>>> import numpy as np
>>> from numpy import linalg as LA
>>> np.set_printoptions(precision=1, suppress=True, linewidth=200)
>>> X = np.loadtxt("out10.csv", delimiter=",")
>>> X
array([[0., 0., 0.],
       [0., 0., 1.],
       [0., 1., 0.]])
>>> [round(float(LA.det(X[:i, :i])), 2) + 0 for i in range(1, 4)]
[0.0, 0.0, 0.0]
>>> np.all(LA.eigvalsh(X) > 0)
np.False_
>>> round(float(LA.eigvalsh(X).min()), 1)
-1.0
>>> proj = np.triu(np.array([[-3, 2, -3], [-3, 0, 2], [-2, 1, -2]]), 1) + np.eye(3)
>>> M2 = proj @ X @ LA.inv(proj)
>>> LA.matrix_rank(M2)
np.int64(2)
>>> round(float(LA.det(M2)), 1)
0.0
>>> round(float(LA.norm(X, 2) / LA.norm(X)), 1)
0.7
>>> LA.cond(X) > 100
np.True_
>>> t3 = np.stack([X, 2 * X, X[::-1]])
>>> (t3 @ X.T).shape
(3, 3, 3)
>>> LA.matrix_rank(t3)
array([2, 2, 2])
>>> np.einsum("bij,cij->bc", t3, t3)
array([[2., 4., 1.],
       [4., 8., 2.],
       [1., 2., 2.]])
>>> t3.shape
(3, 3, 3)
>>> LA.det(t3)
array([0., 0., 0.])
>>> LA.matrix_rank(t3.reshape(3, -1))
np.int64(2)
>>> t3.sum(axis=0)
array([[0., 1., 0.],
       [0., 0., 4.],
       [0., 3., 0.]])
>>> np.unique(X.round(6), axis=0).shape
(3, 3)
>>> J = np.array([[2, -2], [-13, -12]])
>>> J
array([[  2,  -2],
       [-13, -12]])
>>> f = np.array([0, 0])
>>> M2 = J + np.outer(f, np.eye(2)[1])
>>> np.round(LA.det(M2) / LA.det(J), 1), round(1 + LA.solve(J, f)[1], 1)
(np.float64(1.0), np.float64(1.0))
